$ python3 -q
>>> import numpy as np
>>> np.set_printoptions(precision=2, suppress=True, linewidth=100)
>>> W0 = np.load("a.npy")
>>> W0
array([[0, 0, 0, 0, 1],
       [0, 0, 1, 0, 0],
       [0, 1, 0, 0, 0],
       [0, 0, 0, 1, 0],
       [1, 0, 0, 0, 0]])
>>> rng = np.random.default_rng(9011)
>>> idx = rng.permutation(5)
>>> Y = W0[:, idx] * rng.choice([-1, 1], 5)
>>> Y
array([[ 0,  1,  0,  0,  0],
       [ 0,  0,  1,  0,  0],
       [-1,  0,  0,  0,  0],
       [ 0,  0,  0,  0, -1],
       [ 0,  0,  0, -1,  0]])
>>> Uu, _, Vh = np.linalg.svd(W0.T @ Y)
>>> idx
array([1, 4, 2, 0, 3])
>>> evals, vecs = np.linalg.eigh(W0)
>>> (evals > 1e-8).sum(), (evals < -1e-8).sum()
(np.int64(3), np.int64(2))
>>> np.linalg.svd(W0, compute_uv=False)
array([1., 1., 1., 1., 1.])
>>> np.linalg.eigvalsh(W0 + 5 * np.eye(5))
array([4., 4., 6., 6., 6.])
>>> feats = np.loadtxt("layer3.csv", delimiter=",")
>>> feats
array([[ 43.14,  -3.61,  -0.63],
       [ -3.6 ,   1.15,   0.22],
       [ -4.99,   1.41,  -1.26],
       [  8.27,  -2.18,  -1.09],
       [ 39.77,  -1.99,  -0.59],
       [-15.9 ,   2.76,  -0.69],
       [ 18.45,   0.76,  -2.25],
       [-19.98,   5.8 ,  -0.62],
       [-51.49,   1.3 ,  -1.33],
       [  2.03,  -4.58,   0.03],
       [ 18.11,  -3.96,   0.47],
       [-17.04,   4.65,   0.78],
       [-43.76,   2.9 ,   1.01],
       [ 30.13,   8.68,  -0.44],
       [  0.59,  -1.68,  -0.23],
       [ 21.85,   1.86,  -1.02],
       [-57.15,   4.87,   0.19],
       [ -0.14,  -5.31,  -0.51],
       [  2.6 ,   4.01,  -0.6 ],
       [ 11.16,   0.83,   1.02],
       [-54.87,   2.05,  -1.22],
       [-36.41,  -3.31,   0.71],
       [-24.4 ,  -4.33,  -0.41],
       [  0.04,  -0.16,  -0.23],
       [  0.49,  -0.39,   0.57],
       [ 14.66,  -2.  ,  -0.42],
       [ -3.48,   1.96,   0.17],
       [-25.09,   2.89,   0.31],
       [ -0.01,   7.13,  -1.6 ],
       [-21.74,  -2.53,   1.39],
       [-21.82,  -8.63,  -0.7 ],
       [  4.7 ,   0.91,  -1.41],
       [ -4.5 ,   3.68,  -0.02],
       [  8.23,  -7.31,  -0.39],
       [  1.7 ,  -4.04,   0.52],
       [-26.62,   4.64,   0.5 ],
       [  0.71,  -0.83,  -0.52],
       [  0.48,  -0.73,   1.08],
       [ 21.72,   6.23,  -0.96],
       [ -1.49,   6.01,  -0.93]])
>>> x0 = np.array([-5, -3, -3])
>>> target = feats @ x0
>>> np.linalg.lstsq(feats, target)[0]
array([-5., -3., -3.])
>>> np.linalg.solve(feats.T @ feats, feats.T @ target)
array([-5., -3., -3.])
>>> target = target + 0.05 * rng.normal(size=40)
>>> target
array([-202.98,   13.79,   24.46,  -31.56, -191.14,   73.28,  -87.81,   84.38,  257.52,    3.47,
        -80.1 ,   68.9 ,  207.08, -175.3 ,    2.84, -111.75,  270.47,   18.14,  -23.2 ,  -61.38,
        271.85,  189.84,  136.28,    0.97,   -3.06,  -66.  ,   10.96,  115.95,  -16.49,  112.15,
        137.06,  -21.96,   11.55,  -18.1 ,    2.01,  117.77,    0.55,   -3.41, -124.46,   -7.8 ])
>>> beta, *_ = np.linalg.lstsq(feats, target)
>>> np.round(feats.T @ (target - feats @ beta), 2) + 0
array([0., 0., 0.])
>>> beta
array([-5., -3., -3.])
>>> round(np.linalg.norm(target - feats @ beta), 2)
np.float64(0.28)
>>> [round(float(np.linalg.norm(np.linalg.solve(feats.T @ feats + lam * np.eye(3), feats.T @ target))), 2) for lam in (0, 1, 10, 100)]
[6.55, 6.5, 6.18, 5.57]
>>> gram = np.cov(feats, rowvar=False)
>>> gram.shape
(3, 3)
>>> round(np.corrcoef(feats[:, 2], feats[:, 0])[0, 1], 2)
np.float64(-0.21)
>>> np.argwhere(np.triu(np.abs(np.corrcoef(feats.T)) > 0.8, 1))
array([], shape=(0, 2), dtype=int64)
>>> np.median(feats, axis=0)
array([ 0.01,  0.87, -0.41])
>>> np.polyfit(feats[:, 2], feats[:, 0], 1)
array([-6.01, -6.31])
>>> np.linalg.eigvalsh(gram)[::-1]
array([556.32,  16.18,   0.63])
>>> Xs = (feats - feats.mean(axis=0)) / feats.std(axis=0)
>>> np.argwhere(np.abs(Xs) > 2)
array([[ 0,  0],
       [ 6,  2],
       [ 8,  0],
       [13,  1],
       [16,  0],
       [20,  0],
       [29,  2],
       [30,  1]])
>>> beta = np.linalg.lstsq(np.delete(Xs, 2, axis=1), Xs[:, 2])[0]
>>> beta
array([-0.23, -0.17])
>>> M = np.load("dump.npy")
>>> M
array([[10,  7,  5,  3, 12,  0,  2, 11,  6,  9,  1],
       [ 7, 14, 13, 12, 12,  3, 11, 17,  4,  7,  7],
       [ 5, 13, 14, 15, 12,  3, 13, 16,  2,  8,  8],
       [ 3, 12, 15, 18, 12,  3, 15, 15,  0,  9,  9],
       [12, 12, 12, 12, 19,  1,  9, 18,  6, 15,  5],
       [ 0,  3,  3,  3,  1,  1,  3,  3,  0,  0,  2],
       [ 2, 11, 13, 15,  9,  3, 13, 13,  0,  6,  8],
       [11, 17, 16, 15, 18,  3, 13, 22,  6, 12,  8],
       [ 6,  4,  2,  0,  6,  0,  0,  6,  4,  4,  0],
       [ 9,  7,  8,  9, 15,  0,  6, 12,  4, 13,  3],
       [ 1,  7,  8,  9,  5,  2,  8,  8,  0,  3,  5]])
>>> Uu, sv, Vh = np.linalg.svd(M)
>>> vecs = Vh[:(sv > 1e-8).sum()]
>>> x0 = M[3] + 2 * M[7] + rng.integers(2) * np.eye(11)[3]
>>> x0
array([25., 46., 47., 48., 48.,  9., 41., 59., 12., 33., 25.])
>>> np.linalg.matrix_rank(np.vstack([M, x0]))
np.int64(3)
>>> np.diag(vecs.T @ vecs)
array([0.29, 0.35, 0.18, 0.41, 0.35, 0.05, 0.24, 0.33, 0.19, 0.5 , 0.1 ])
>>> np.round(np.linalg.norm(x0 - vecs.T @ vecs @ x0), 2)
np.float64(0.0)
>>> evals, vecs = np.linalg.eigh(M)
>>> x0 = np.array([2, -1, 2, 2, 1, -1, 1, 0, 1, 0, 2])
>>> (np.sign(vecs[:, -1].round(6)) == np.sign(vecs[0, -1].round(6))).astype(int)
array([1, 1, 1, 1, 1, 1, 1, 1, 1, 1, 1])
>>> m1 = np.loadtxt("mat.csv", delimiter=",")
>>> m1
array([[0., 0., 3., 5., 1., 4., 1., 3., 3., 2., 5.],
       [0., 0., 2., 3., 3., 2., 1., 3., 1., 4., 3.],
       [0., 0., 0., 1., 0., 0., 1., 0., 4., 0., 5.],
       [0., 0., 0., 0., 1., 0., 4., 2., 2., 1., 0.],
       [0., 0., 0., 0., 0., 2., 1., 3., 1., 1., 3.],
       [0., 0., 0., 0., 0., 0., 0., 1., 2., 1., 4.],
       [0., 0., 0., 0., 0., 0., 0., 3., 4., 0., 1.],
       [0., 0., 0., 0., 0., 0., 0., 0., 2., 0., 4.],
       [0., 0., 0., 0., 0., 0., 0., 0., 0., 5., 3.],
       [0., 0., 0., 0., 0., 0., 0., 0., 0., 0., 2.],
       [0., 0., 0., 0., 0., 0., 0., 0., 0., 0., 0.]])
>>> round(np.linalg.norm(m1, 2) / np.linalg.norm(m1), 2)
np.float64(0.81)
>>> np.argsort(-np.linalg.norm(m1, axis=0).round(6), kind="stable")[:3]
array([10,  8,  9])
>>> A = np.loadtxt("sample3.csv", delimiter=",")
>>> A
array([[ 0.,  0.,  0.,  0.,  0.,  0.,  0.,  0.,  0.],
       [ 0.,  0.,  0.,  0.,  0.,  0.,  0.,  0.,  0.],
       [ 5.,  0.,  0.,  0.,  0.,  0.,  0.,  0.,  0.],
       [ 0.,  0.,  0.,  0.,  0.,  0.,  3.,  0.,  0.],
       [ 0.,  0.,  0., -4.,  0.,  0.,  0.,  0.,  0.],
       [ 0.,  0.,  0.,  0.,  0.,  0.,  0., -1.,  0.],
       [ 0.,  0.,  0.,  0.,  0.,  0.,  0.,  0., -3.],
       [ 0., -2.,  0.,  0.,  0.,  0.,  0.,  0.,  0.],
       [ 0.,  0.,  0.,  0.,  2.,  0.,  0.,  0.,  0.]])
>>> np.linalg.matrix_rank(A, rtol=0.1)
np.int64(7)
>>> [round(float(x), 2) for x in np.linalg.svd(A, compute_uv=False)[:3]]
[5.0, 4.0, 3.0]
>>> np.argsort(-np.linalg.norm(A, axis=0).round(6), kind="stable")[:3]
array([0, 3, 6])
>>> K = np.load("case19.npy")
>>> K
array([[ 1, -1,  1, -1,  1, -1,  1, -1],
       [ 1,  1, -1, -1,  1,  1, -1, -1],
       [ 1, -1, -1,  1, -1,  1,  1, -1]])
>>> x0 = np.array([-2, 7, 2, -9, 1, 3, -6, 3])
>>> (K @ x0).argmax()
np.int64(1)
>>> K @ x0
array([ -9,  19, -27])
>>> K @ (2 * x0)
array([-18,  38, -54])
>>> K @ np.eye(8)[1]
array([-1.,  1., -1.])
>>> np.sign((K @ x0).round(6))
array([-1,  1, -1])
>>> K * x0
array([[-2, -7,  2,  9,  1, -3, -6, -3],
       [-2,  7, -2,  9,  1,  3,  6, -3],
       [-2, -7, -2, -9, -1,  3, -6, -3]])
>>> gram = K.T @ K
>>> np.linalg.matrix_rank(gram)
np.int64(3)
>>> (K @ K.T).shape
(3, 3)
>>> Y = np.array([[1, 0], [0, -2], [-2, 2], [1, -2], [1, 1], [-1, 0], [-1, -1], [1, 1]])
>>> np.linalg.matrix_rank(np.vstack([K, Y.T]))
np.int64(5)
>>> K @ Y
array([[-2,  5],
       [ 2, -1],
       [ 0, -5]])
>>> data = np.load("data.npy")
>>> data
array([[-2.,  0.,  0.,  0.],
       [ 0., -2.,  0.,  0.],
       [ 0.,  0., -2.,  0.],
       [ 0.,  0.,  0., -2.]])
>>> # symmetric
>>> evals, vecs = np.linalg.eigh(data)
>>> x0 = np.array([3, -2, 3, -1])
>>> np.linalg.eigvalsh(data[1:, 1:])
array([-2., -2., -2.])
>>> x0 @ data @ x0
np.float64(-46.0)
>>> np.abs(data).sum(axis=1).max(), np.abs(evals).max()
(np.float64(2.0), np.float64(2.0))
>>> np.round(np.abs(np.linalg.eigvals(data)).max(), 2)
np.float64(2.0)
>>> round(np.linalg.det(data), 2)
np.float64(16.0)
>>> np.sort(np.abs(np.linalg.eigvals(data)))
array([2., 2., 2., 2.])
>>> data @ data
array([[4., 0., 0., 0.],
       [0., 4., 0., 0.],
       [0., 0., 4., 0.],
       [0., 0., 0., 4.]])
>>> np.allclose(data @ data.T, data.T @ data)
True
>>> E = np.load("x.npy")
>>> E
array([[ 1,  0,  0,  0,  0,  0,  0,  0],
       [ 0,  0,  0,  0,  0,  0,  0,  0],
       [ 0,  0,  2,  0,  0,  0,  0,  0],
       [ 0,  0,  0, -4,  0,  0,  0,  0],
       [ 0,  0,  0,  0,  4,  0,  0,  0],
       [ 0,  0,  0,  0,  0,  4,  0,  0],
       [ 0,  0,  0,  0,  0,  0, -2,  0],
       [ 0,  0,  0,  0,  0,  0,  0,  5]])
>>> Uu, sv, Vh = np.linalg.svd(E)
>>> sv
array([5., 4., 4., 4., 2., 2., 1., 0.])
>>> Y = Uu[:, :7] @ np.diag(sv[:7]) @ Vh[:7]
>>> round(float(np.linalg.norm(E - Y) / np.linalg.norm(E)), 2)
0.0
>>> round(np.linalg.norm(E - Y, 2), 2), sv[7]
(np.float64(0.0), np.float64(0.0))
>>> np.argsort(-np.linalg.norm(E, axis=0).round(6), kind="stable")[:3]
array([7, 3, 4])
>>> np.linalg.matrix_rank(E, rtol=0.1)
np.int64(7)
>>> [round(float(x), 2) for x in np.linalg.svd(E, compute_uv=False)[:3]]
[5.0, 4.0, 4.0]
>>> np.round(np.linalg.norm(E, 2) / np.linalg.norm(E), 2)
np.float64(0.55)
>>> evals, vecs = np.linalg.eigh(E)
>>> np.linalg.eigvalsh(E + -3 * np.eye(8))
array([-7., -5., -3., -2., -1.,  1.,  1.,  2.])
>>> np.linalg.svd(E, compute_uv=False)
array([5., 4., 4., 4., 2., 2., 1., 0.])
>>> (evals > 1e-8).sum(), (evals < -1e-8).sum()
(np.int64(5), np.int64(2))
>>> vecs @ np.diag(evals) @ vecs.T
array([[ 1.,  0.,  0.,  0.,  0.,  0.,  0.,  0.],
       [ 0.,  0.,  0.,  0.,  0.,  0.,  0.,  0.],
       [ 0.,  0.,  2.,  0.,  0.,  0.,  0.,  0.],
       [ 0.,  0.,  0., -4.,  0.,  0.,  0.,  0.],
       [ 0.,  0.,  0.,  0.,  4.,  0.,  0.,  0.],
       [ 0.,  0.,  0.,  0.,  0.,  4.,  0.,  0.],
       [ 0.,  0.,  0.,  0.,  0.,  0., -2.,  0.],
       [ 0.,  0.,  0.,  0.,  0.,  0.,  0.,  5.]])
>>> np.unique(evals.round(6) + 0, return_counts=True)[1]
array([1, 1, 1, 1, 1, 2, 1])
>>> gram = E.T @ E
>>> np.allclose(gram, gram.T)
True
>>> np.trace(gram), (E ** 2).sum()
(np.int64(82), np.int64(82))
>>> gram
array([[ 1,  0,  0,  0,  0,  0,  0,  0],
       [ 0,  0,  0,  0,  0,  0,  0,  0],
       [ 0,  0,  4,  0,  0,  0,  0,  0],
       [ 0,  0,  0, 16,  0,  0,  0,  0],
       [ 0,  0,  0,  0, 16,  0,  0,  0],
       [ 0,  0,  0,  0,  0, 16,  0,  0],
       [ 0,  0,  0,  0,  0,  0,  4,  0],
       [ 0,  0,  0,  0,  0,  0,  0, 25]])
>>> np.linalg.matrix_rank(gram)
np.int64(7)
>>> E @ E
array([[ 1,  0,  0,  0,  0,  0,  0,  0],
       [ 0,  0,  0,  0,  0,  0,  0,  0],
       [ 0,  0,  4,  0,  0,  0,  0,  0],
       [ 0,  0,  0, 16,  0,  0,  0,  0],
       [ 0,  0,  0,  0, 16,  0,  0,  0],
       [ 0,  0,  0,  0,  0, 16,  0,  0],
       [ 0,  0,  0,  0,  0,  0,  4,  0],
       [ 0,  0,  0,  0,  0,  0,  0, 25]])
>>> np.prod(np.diag(E)), round(float(np.linalg.det(E)), 2)
(np.int64(0), 0.0)
>>> np.sort(np.linalg.eigvals(E))
array([-4., -2.,  0.,  1.,  2.,  4.,  4.,  5.])
